% python3 -q
>>> import numpy as np
>>> from numpy import linalg as LA
>>> np.set_printoptions(precision=2, suppress=True, linewidth=200, sign=" ")
>>> tidy = lambda a: np.round(a, 2) + 0
>>> arr = np.loadtxt("case7.csv", delimiter=",")
>>> arr
array([[ 0.,  0.,  0.],
       [ 0.,  0., -1.],
       [-3.,  0., -2.],
       [ 0.,  0., -3.]])
>>> left, sigma, VT = LA.svd(arr)
>>> np.argmax(sigma[:-1] / (sigma[1:] + 1e-6)) + 1
np.int64(2)
>>> tidy(sigma)
array([ 4.24,  2.24,  0.  ])
>>> out = left[:, :2] @ np.diag(sigma[:2]) @ VT[:2]
>>> LA.matrix_rank(out)
np.int64(2)
>>> LA.matrix_rank(arr, rtol=0.05)
np.int64(2)
>>> def softmax(z):
...     e = np.exp(z - z.max(axis=-1, keepdims=True))
...     return e / e.sum(axis=-1, keepdims=True)
... 
>>> tidy(softmax(arr[2]))
array([ 0.04,  0.84,  0.11])
>>> tidy(softmax(arr[2] + 2))
array([ 0.04,  0.84,  0.11])
>>> tidy(softmax(10 * arr[2]))
array([ 0.,  1.,  0.])
>>> tidy(softmax(arr).sum(axis=1))
array([ 1.,  1.,  1.,  1.])
>>> S = arr @ arr.T / np.sqrt(3)
>>> tidy(softmax(S + np.triu(np.full(S.shape, -np.inf), 1)))
array([[ 1.  ,  0.  ,  0.  ,  0.  ],
       [ 0.36,  0.64,  0.  ,  0.  ],
       [ 0.  ,  0.  ,  1.  ,  0.  ],
       [ 0.  ,  0.03,  0.15,  0.82]])
>>> tidy(softmax(S))
array([[ 0.25,  0.25,  0.25,  0.25],
       [ 0.09,  0.15,  0.27,  0.49],
       [ 0.  ,  0.  ,  0.98,  0.02],
       [ 0.  ,  0.03,  0.15,  0.82]])
>>> softmax(S).round(6).argmax(axis=1)
array([ 0,  3,  2,  3])
>>> tidy(softmax(S)[2] @ arr)
array([-2.94,  0.  , -2.01])
